% python3 -q
>>> import numpy as np
>>> np.set_printoptions(suppress=True, linewidth=160)
>>> tidy = lambda a: np.round(a, 3) + 0
>>> E = np.maximum(np.array([[0, 1, 2],
...     [0, 0, 0],
...     [1, -2, -2],
...     [2, -2, 1],
...     [-2, -2, -2],
...     [0, 0, -2],
...     [0, -1, 0],
...     [-1, -2, -2],
...     [0, 2, 2],
...     [1, 1, 1],
...     [1, -2, 0],
...     [0, 1, 2],
...     [0, 2, 2],
...     [-1, 2, 0],
...     [-1, 0, -2],
...     [2, 0, -2],
...     [-1, 2, -1],
...     [2, 2, -2],
...     [1, 0, -2],
...     [2, 1, -1],
...     [1, 2, 0],
...     [2, 2, -2],
...     [2, 0, -2],
...     [-1, -2, 1],
...     [-2, -1, -1],
...     [2, 2, 0],
...     [-2, 1, 1],
...     [2, 2, -2],
...     [-1, 0, 2],
...     [-1, 0, -2],
...     [0, -1, -2]]) @ np.array([[4, -4, -3, -4], [-4, 7, 7, -8], [0, 7, 0, -6]]) + np.array([2, -5, -1, 3]), 0)
>>> E
array([[ 0, 16,  6,  0],
       [ 2,  0,  0,  3],
       [14,  0,  0, 27],
       [18,  0,  0,  5],
       [ 2,  0,  0, 39],
       [ 2,  0,  0, 15],
       [ 6,  0,  0, 11],
       [ 6,  0,  0, 35],
       [ 0, 23, 13,  0],
       [ 2,  5,  3,  0],
       [14,  0,  0, 15],
       [ 0, 16,  6,  0],
       [ 0, 23, 13,  0],
       [ 0, 13, 16,  0],
       [ 0,  0,  2, 19],
       [10,  0,  0,  7],
       [ 0,  6, 16,  0],
       [ 2,  0,  7,  0],
       [ 6,  0,  0, 11],
       [ 6,  0,  0,  0],
       [ 0,  5, 10,  0],
       [ 2,  0,  7,  0],
       [10,  0,  0,  7],
       [ 6,  0,  0, 17],
       [ 0,  0,  0, 25],
       [ 2,  1,  7,  0],
       [ 0, 17, 12,  0],
       [ 2,  0,  7,  0],
       [ 0, 13,  2,  0],
       [ 0,  0,  2, 19],
       [ 6,  0,  0, 23]])
>>> # row 11 repeats row 0
>>> rng = np.random.default_rng(565409)
>>> idx = rng.permutation(4)
>>> B = E[:, idx] * rng.choice([-1, 1], 4)
>>> B
array([[-16,   0,  -6,   0],
       [  0,   2,   0,   3],
       [  0,  14,   0,  27],
       [  0,  18,   0,   5],
       [  0,   2,   0,  39],
       [  0,   2,   0,  15],
       [  0,   6,   0,  11],
       [  0,   6,   0,  35],
       [-23,   0, -13,   0],
       [ -5,   2,  -3,   0],
       [  0,  14,   0,  15],
       [-16,   0,  -6,   0],
       [-23,   0, -13,   0],
       [-13,   0, -16,   0],
       [  0,   0,  -2,  19],
       [  0,  10,   0,   7],
       [ -6,   0, -16,   0],
       [  0,   2,  -7,   0],
       [  0,   6,   0,  11],
       [  0,   6,   0,   0],
       [ -5,   0, -10,   0],
       [  0,   2,  -7,   0],
       [  0,  10,   0,   7],
       [  0,   6,   0,  17],
       [  0,   0,   0,  25],
       [ -1,   2,  -7,   0],
       [-17,   0, -12,   0],
       [  0,   2,  -7,   0],
       [-13,   0,  -2,   0],
       [  0,   0,  -2,  19],
       [  0,   6,   0,  23]])
>>> left, _, vt = np.linalg.svd(E.T @ B)
>>> idx
array([1, 0, 2, 3])
>>> tidy(np.linalg.lstsq(E, B)[0])
array([[ 0.,  1.,  0.,  0.],
       [-1.,  0.,  0.,  0.],
       [ 0.,  0., -1.,  0.],
       [ 0.,  0.,  0.,  1.]])
